>>> import numpy as np
>>> np.set_printoptions(suppress=True, linewidth=100)
>>> tidy = lambda a: np.round(a, 1) + 0
>>> E = np.load("run13.npy")
>>> print(E)
[[-2 -2 -2 -2]
 [-2 -4 -4 -4]
 [-2 -4 -6 -6]
 [-2 -4 -6 -8]]
>>> out = np.array([[2, 1], [6, 1], [1, 7], [3, 7]])
>>> print(E @ out)
[[ -24  -32]
 [ -44  -62]
 [ -52  -90]
 [ -58 -104]]
>>> print(np.einsum("ij,ij->i", E, E))
[ 16  52  92 120]
>>> print(out.T @ E.T)
[[ -24  -44  -52  -58]
 [ -32  -62  -90 -104]]
>>> print(np.einsum("ij->j", E))
[ -8 -14 -18 -20]
>>> print(np.linalg.matrix_rank(np.vstack([E, out.T])))
4
>>> out @ E
Traceback (most recent call last):
  File "<python-input-11>", line 1, in <module>
    out @ E
    ~~~~^~~
ValueError: matmul: Input operand 1 has a mismatch in its core dimension 0, with gufunc signature (n?,k),(k,m?)->(n?,m?) (size 4 is different from 2)
>>> arr = np.load("m.npy")
>>> print(arr)
[[ 1 -1  1 -1  1 -1  1 -1]
 [ 1 -1  1 -1 -1  1 -1  1]
 [ 1 -1 -1  1 -1  1  1 -1]]
>>> def softmax(z):
...     e = np.exp(z - z.max(axis=-1, keepdims=True))
...     return e / e.sum(axis=-1, keepdims=True)
... 
>>> print(tidy(softmax(arr[1] + -1)))
[0.2 0.  0.2 0.  0.  0.2 0.  0.2]
>>> print(tidy(softmax(arr).sum(axis=1)))
[1. 1. 1.]
>>> att = arr @ arr.T / np.sqrt(8)
>>> print(tidy(softmax(att)))
[[0.9 0.1 0.1]
 [0.1 0.9 0.1]
 [0.1 0.1 0.9]]
>>> t3 = np.stack([arr, 2 * arr, arr[::-1]])
>>> print((t3 @ arr.T).shape)
(3, 3, 3)
>>> print(np.linalg.matrix_rank(t3.reshape(3, -1)))
2
>>> out = arr / np.linalg.norm(arr, axis=1, keepdims=True)
>>> G = out @ out.T
>>> print((np.abs(G) > 0.9).astype(int))
[[1 0 0]
 [0 1 0]
 [0 0 1]]
>>> print(np.argwhere(np.triu(np.abs(G) > 0.95, 1)))
[]
>>> print(tidy(G))
[[1. 0. 0.]
 [0. 1. 0.]
 [0. 0. 1.]]
>>> f, r1 = E[1], E[2]
>>> print(f @ r1)
68
>>> print(f @ f)
52
>>> pr = (f @ r1) / (f @ f) * f
>>> print(tidy(np.linalg.norm(f + r1) ** 2 + np.linalg.norm(f - r1) ** 2))
288.0
>>> print(tidy(r1 - pr))
[ 0.6  1.2 -0.8 -0.8]
>>> f = np.array([3, 2])
>>> print(np.cross(arr[0, :3], arr[2, :3]))
[2 2 0]
>>> print(np.convolve(arr[0], f))
[ 3 -1  1 -1  1 -1  1 -1 -2]
>>> print(np.array([np.convolve(row, f, "same") for row in arr]))
[[ 3 -1  1 -1  1 -1  1 -1]
 [ 3 -1  1 -1 -5  1 -1  1]
 [ 3 -1 -5  1 -1  1  5 -1]]
>>> K = np.load("a.npy")
>>> print(K)
[[-4  4  1]
 [ 4  6  0]
 [ 1  0  2]]
>>> # equal to its transpose
>>> print(tidy(np.linalg.eigvalsh(K).min()))
-5.5
>>> m1 = np.loadtxt("case6.csv", delimiter=",")
>>> print(m1)
[[ 0.8  0.7 -0.3]
 [ 0.6 -0.5 -1. ]
 [-0.1  0.3  0.8]
 [ 0.4  0.2 -0.4]
 [-0.4 -0.8 -1. ]
 [ 0.6  0.4 -0.3]
 [ 0.9  0.9 -0.1]
 [ 0.5  0.3 -0.4]
 [ 1.   0.8 -0.9]
 [-0.1  0.2  0.6]
 [ 0.8  0.2 -1. ]
 [ 1.   0.7 -1. ]
 [ 0.8 -0.4 -1. ]
 [-0.2 -0.2 -0.1]]
>>> Xc = (m1 - m1.mean(axis=0)) / m1.std(axis=0)
>>> print(np.argwhere(np.abs(Xc) > 2))
[[2 2]
 [4 1]]
>>> coef = np.linalg.lstsq(np.delete(Xc, 1, axis=1), Xc[:, 1])[0]
>>> print(tidy(1 - np.var(Xc[:, 1] - np.delete(Xc, 1, axis=1) @ coef)))
0.7
>>> feats = np.array([[2, 4, 5], [7, 8, 7], [4, 1, 1]])
>>> w, evecs = np.linalg.eigh(E)
>>> x0 = np.array([3, 4, 4, 0])
>>> print(evecs * np.maximum(w, 0) @ evecs.T)
[[0. 0. 0. 0.]
 [0. 0. 0. 0.]
 [0. 0. 0. 0.]
 [0. 0. 0. 0.]]
>>> print(x0 @ E @ x0)
-402
>>> print(tidy(np.linalg.eigvalsh(E[1:, 1:])))
[-15.8  -1.6  -0.6]
